$ python3 -q
>>> import numpy as np
>>> import numpy.linalg as la
>>> np.set_printoptions(suppress=True, linewidth=100)
>>> tidy = lambda a: np.round(a, 1) + 0
>>> data = np.load("dump.npy")
>>> data
array([[ 2., -3.,  0.,  0.,  0.,  0.],
       [-3., -3., -3.,  0.,  0.,  0.],
       [ 0., -3., -1., -3.,  0.,  0.],
       [ 0.,  0., -3., -1., -3.,  0.],
       [ 0.,  0.,  0., -3.,  3., -3.],
       [ 0.,  0.,  0.,  0., -3.,  2.]])
>>> rng = np.random.default_rng(71406)
>>> z = rng.permutation(6)
>>> out = data[:, z] * rng.choice([-1, 1], 6)
>>> out
array([[-3.,  0., -0., -2.,  0., -0.],
       [-3.,  0., -0.,  3., -3., -0.],
       [-3., -3., -0., -0., -1., -0.],
       [ 0., -1.,  3., -0., -3., -0.],
       [ 0., -3., -3., -0.,  0.,  3.],
       [ 0.,  0.,  3., -0.,  0., -2.]])
>>> U, _, Vt = la.svd(data.T @ out)
>>> tidy(U @ Vt)
array([[ 0.,  0.,  0., -1.,  0.,  0.],
       [ 1.,  0.,  0.,  0.,  0.,  0.],
       [ 0.,  0.,  0.,  0.,  1.,  0.],
       [ 0.,  1.,  0.,  0.,  0.,  0.],
       [ 0.,  0., -1.,  0.,  0.,  0.],
       [ 0.,  0.,  0.,  0.,  0., -1.]])
>>> q, r_ = la.qr(out)
>>> tidy(q @ r_)
array([[-3.,  0.,  0., -2.,  0.,  0.],
       [-3.,  0.,  0.,  3., -3.,  0.],
       [-3., -3.,  0.,  0., -1.,  0.],
       [ 0., -1.,  3.,  0., -3.,  0.],
       [ 0., -3., -3.,  0.,  0.,  3.],
       [ 0.,  0.,  3.,  0.,  0., -2.]])
>>> tidy(np.abs(np.diag(r_)))
array([5.2, 4. , 5. , 3.5, 2.1, 0.5])
>>> tidy(np.trace(q @ q.T))
np.float64(6.0)
>>> q, r_ = la.qr(data)
>>> tidy(q.T @ q)
array([[1., 0., 0., 0., 0., 0.],
       [0., 1., 0., 0., 0., 0.],
       [0., 0., 1., 0., 0., 0.],
       [0., 0., 0., 1., 0., 0.],
       [0., 0., 0., 0., 1., 0.],
       [0., 0., 0., 0., 0., 1.]])
>>> np.allclose(r_.T @ r_, data.T @ data)
True
>>> tidy(q @ r_)
array([[ 2., -3.,  0.,  0.,  0.,  0.],
       [-3., -3., -3.,  0.,  0.,  0.],
       [ 0., -3., -1., -3.,  0.,  0.],
       [ 0.,  0., -3., -1., -3.,  0.],
       [ 0.,  0.,  0., -3.,  3., -3.],
       [ 0.,  0.,  0.,  0., -3.,  2.]])
>>> W = np.array([[1, -2], [1, 0], [0, 0], [-1, 0], [2, -1], [-1, 0]])
>>> c = np.array([3, 0])
>>> H = np.maximum(data @ W + c, 0)
>>> (H > 0).mean(axis=0)
array([0.5, 0.5])
>>> la.matrix_rank(H)
np.int64(2)
>>> H
array([[ 2.,  0.],
       [ 0.,  6.],
       [ 3.,  0.],
       [ 0.,  3.],
       [15.,  0.],
       [ 0.,  3.]])
>>> basis = np.array([[3, 1, 3], [-1, 2, -2]])
>>> W @ basis
array([[ 5, -3,  7],
       [ 3,  1,  3],
       [ 0,  0,  0],
       [-3, -1, -3],
       [ 7,  0,  8],
       [-3, -1, -3]])
>>> H @ basis
array([[  6.,   2.,   6.],
       [ -6.,  12., -12.],
       [  9.,   3.,   9.],
       [ -3.,   6.,  -6.],
       [ 45.,  15.,  45.],
       [ -3.,   6.,  -6.]])
>>> basis = np.array([[5, 5, 1, 4, 5, 7, 0, 7], [8, 2, 1, 5, 0, 5, 7, 4]])
>>> A = rng.normal(size=(23, 2)) @ basis + np.array([0, 0, -2, 0, -2, -2, -2, 1])
>>> tidy(A)
array([[-13.2, -10.5,  -4.4,  -9.9, -11.6, -17.6,  -5.1, -14.2],
       [ -4.8,  -5.3,  -3. ,  -3.9,  -7.5,  -9.2,  -1.4,  -6.3],
       [  5.3,   2.5,  -1.2,   3.6,  -0.5,   2.5,   1.3,   5. ],
       [ -5.3,  -2.6,  -2.8,  -3.6,  -3.7,  -6.7,  -5.1,  -3.2],
       [ -9.3,  -5.5,  -3.5,  -6.6,  -6.2, -11.1,  -6.5,  -7.5],
       [-14.7,  -4.2,  -3.9,  -9.3,  -2.7, -11.7, -14.3,  -7. ],
       [ -3.7,   4.4,  -1.9,  -1.1,   5.1,   1.2, -11.4,   5.5],
       [ 11.2,   5.3,  -0.3,   7.6,   1.3,   7.6,   4.9,   9.6],
       [ -7.9,  -8.1,  -3.6,  -6.4, -10.1, -13.2,  -1.8, -10.3],
       [ 18.7,  13.9,   1.3,  13.8,  10.3,  19.2,   3.6,  21.4],
       [ -0.1,   3.4,  -1.7,   0.7,   2.5,   1.5,  -6. ,   5. ],
       [ 17.6,   8.8,   0.6,  12. ,   3.9,  13.5,   8.3,  15.1],
       [ -0.1,   0.7,  -1.9,   0.1,  -1. ,  -1.3,  -3. ,   1.9],
       [ 10.8,   7.4,  -0.2,   7.8,   4.3,   9.6,   1.9,  12.1],
       [-20.6,  -8.2,  -4.9, -13.6,  -6. , -18. , -16.5, -12.9],
       [ -6. ,  -0.7,  -2.7,  -3.5,  -0.9,  -4.9,  -8.2,  -1. ],
       [ 17.6,  13.7,   1.1,  13.2,  10.4,  18.6,   2.5,  21. ],
       [  6.7,   2.8,  -1. ,   4.5,  -0.6,   3.3,   2.6,   5.7],
       [  2.2,   4.4,  -1.3,   2.3,   3.1,   3.4,  -4.6,   6.7],
       [ 11.2,   3.9,  -0.5,   7.2,  -0.6,   6.1,   6.6,   7.9],
       [  1.7,   3.9,  -1.4,   1.9,   2.6,   2.7,  -4.5,   6. ],
       [ -2.1,   2. ,  -2. ,  -0.7,   1.3,  -0.7,  -6.7,   2.9],
       [-12.6,  -5.2,  -3.8,  -8.4,  -4.8, -12. , -10.6,  -7.8]])
>>> W = np.array([[0, -2, 2, -2, -2],
...     [0, -1, -2, 1, -2],
...     [-2, 1, -2, 0, 0],
...     [2, 2, 0, 2, 1],
...     [-1, -1, -2, 2, 2],
...     [1, 2, 0, -2, -1],
...     [1, -1, 1, 0, -1],
...     [0, 2, -2, 1, 2]])
>>> c = np.array([1, 3, 2, 1, 1])
>>> H = np.maximum(A @ W + c, 0)
>>> tidy((H > 0).mean(axis=0))
array([0.5, 0.7, 0.4, 0.7, 0.7])
>>> basis = np.array([[2, 1, 1], [0, 2, 1], [1, 1, 0], [1, 2, 1], [1, 1, 1]])
>>> (H @ basis).round(6).argmax(axis=1)
array([0, 0, 1, 1, 1, 1, 1, 1, 0, 1, 1, 1, 1, 1, 1, 1, 1, 1, 1, 0, 1, 1, 1])
